% ipython --no-banner

In [1]: import numpy as np

In [2]: import numpy.linalg as la

In [3]: np.set_printoptions(precision=2, suppress=True, linewidth=160)

In [4]: data = np.array([[3, -6, 5, 0], [-6, 15, -7, 0], [5, -7, 20, 10], [0, 0, 10, 12]])

In [5]: # equal to its transpose

In [6]: th = np.radians(72)

In [7]: Rm = np.eye(4)

In [8]: Rm[1, 1] = Rm[3, 3] = np.cos(th)

In [9]: Rm[1, 3], Rm[3, 1] = -np.sin(th), np.sin(th)

In [10]: print(Rm)
[[ 1.    0.    0.    0.  ]
 [ 0.    0.31  0.   -0.95]
 [ 0.    0.    1.    0.  ]
 [ 0.    0.95  0.    0.31]]

In [11]: out = data @ Rm.T

In [12]: print(la.svd(data, compute_uv=False), la.svd(out, compute_uv=False))
[30.75 15.42  3.81  0.02] [30.75 15.42  3.81  0.02]

In [13]: print(np.round(la.det(Rm), 2), round(float(np.trace(Rm)), 2))
1.0 2.62

In [14]: q, _ = la.qr(np.array([[0.2, 0.4, 0.2, -0.3],
    ...:     [-1.0, 0.5, -0.6, -1.2],
    ...:     [-0.5, -0.2, 0.5, -0.6],
    ...:     [1.1, -0.4, 1.4, 1.3]]))

In [15]: V, _ = la.qr(np.array([[-0.3, -1.0, -0.8, -0.3],
    ...:     [-1.1, 0.1, -0.9, -1.0],
    ...:     [-0.1, 0.2, -0.3, -0.4],
    ...:     [-0.1, 0.1, -0.2, 0.5]]))

In [16]: sv = 10 * 0.5 ** np.arange(4)

In [17]: X = q[:, :4] * sv @ V[:4]

In [18]: print(X)
[[ 4.06 -0.05  0.79  0.09]
 [-0.12  6.43 -1.14  1.09]
 [-3.38  2.72  1.47  0.19]
 [ 1.37 -6.48  2.35  1.17]]

In [19]: x = np.array([5, 8, 4, 2])

In [20]: print((X * x).sum(axis=1))
[ 23.25  48.5   11.17 -33.3 ]

In [21]: print(la.norm(X @ x) <= la.norm(X, 2) * la.norm(x) + 1e-9)
True

In [22]: print(X @ x)
[ 23.25  48.5   11.17 -33.3 ]

In [23]: print((X @ x).argmax())
1

In [24]: print(X @ np.eye(4)[0])
[ 4.06 -0.12 -3.38  1.37]

In [25]: print(np.einsum("ij,j->i", X, x))
[ 23.25  48.5   11.17 -33.3 ]

In [26]: rng = np.random.default_rng(165050)

In [27]: idx = rng.permutation(4)

In [28]: out = X[:, idx] * rng.choice([-1, 1], 4)

In [29]: print(out)
[[-0.09  0.05  0.79  4.06]
 [-1.09 -6.43 -1.14 -0.12]
 [-0.19 -2.72  1.47 -3.38]
 [-1.17  6.48  2.35  1.37]]

In [30]: left, _, vt = la.svd(X.T @ out)

In [31]: print(np.round(left @ vt, 2) + 0)
[[ 0.  0.  0.  1.]
 [ 0. -1.  0.  0.]
 [ 0.  0.  1.  0.]
 [-1.  0.  0.  0.]]

In [32]: print(idx)
[3 1 2 0]

In [33]: arr = np.array([[1, 0, 0, 0], [0, 0, 0, 0], [-2, -1, 2, 0], [1, 1, 1, -1]])

In [34]: x = np.array([3, 5, 1, 3])

In [35]: print(arr @ np.ones(4))
[ 1.  0. -1.  2.]

In [36]: print((arr * x).sum(axis=1))
[ 3  0 -9  6]

In [37]: print(arr @ x)
[ 3  0 -9  6]

In [38]: left, sv, vt = la.svd(arr)

In [39]: V = vt[:(sv > 1e-8).sum()]

In [40]: x = arr[1] + 4 * arr[0] + rng.integers(2) * np.eye(4)[1]

In [41]: print(x)
[4. 0. 0. 0.]

In [42]: print(la.matrix_rank(np.vstack([arr, x])))
3

In [43]: print(np.round(la.norm(x - V.T @ V @ x), 2))
0.0

In [44]: print(np.diag(V.T @ V))
[1.   0.71 0.93 0.36]

In [45]: print(np.round(la.det(arr[::-1]), 2))
0.0

In [46]: print(np.round(la.eigvals(arr).sum().real, 2))
2.0

In [47]: print(np.einsum("ii->", arr))
2

In [48]: print(np.round(la.det(2 * arr), 2), np.round(la.det(arr), 2))
0.0 0.0

In [49]: mat = np.load("sample0.npy")

In [50]: print(mat)
[[-0.27  0.1  -0.4 ]
 [ 5.06 -1.7  -2.2 ]
 [-6.02  2.    1.2 ]
 [-0.91  0.3  -1.1 ]
 [ 2.77 -0.9  -0.5 ]
 [-2.68  0.9  -1.1 ]
 [-4.13  1.4  -0.4 ]
 [-1.56  0.5   0.4 ]
 [ 0.63 -0.2   2.3 ]
 [-0.55  0.2  -0.4 ]
 [-2.04  0.7  -1.9 ]
 [-2.73  0.9  -1.1 ]
 [ 1.16 -0.4  -1.3 ]
 [ 0.92 -0.3  -0.2 ]
 [ 0.61 -0.2  -0.9 ]
 [ 1.69 -0.6  -2.4 ]
 [-1.42  0.5   0.8 ]]

In [51]: gram = np.cov(mat, rowvar=False)

In [52]: print(np.round(np.corrcoef(mat[:, 1], mat[:, 0])[0, 1], 2))
-1.0

In [53]: print(np.median(mat, axis=0))
[-0.55  0.2  -0.5 ]

In [54]: print(np.corrcoef(mat.T))
[[ 1.   -1.   -0.36]
 [-1.    1.    0.37]
 [-0.36  0.37  1.  ]]

In [55]: print(np.argwhere(np.triu(np.abs(np.corrcoef(mat.T)) > 0.8, 1)))
[[0 1]]

In [56]: print(np.polyfit(mat[:, 1], mat[:, 0], 1))
[-2.99  0.01]

In [57]: idx = mat[:, 0] > np.median(mat[:, 0])

In [58]: f = mat[idx].mean(axis=0) - mat[~idx].mean(axis=0)

In [59]: print(((mat - mat.mean(axis=0)) @ f > 0).astype(int))
[1 1 0 0 1 0 0 0 1 0 0 0 1 1 1 1 0]

In [60]: print((((mat - mat.mean(axis=0)) @ f > 0) == idx).mean())
1.0

In [61]: print(round(np.log10(la.cond(mat))))
2

In [62]: print(np.round(np.abs(la.svd(mat)[2][-1]), 2) + 0)
[0.32 0.95 0.  ]

In [63]: print(la.cond(mat) > 100)
True

In [64]: print(round(la.norm(mat, 2) / la.norm(mat), 2))
0.91

In [65]: print(la.matrix_rank(mat, rtol=0.1))
2
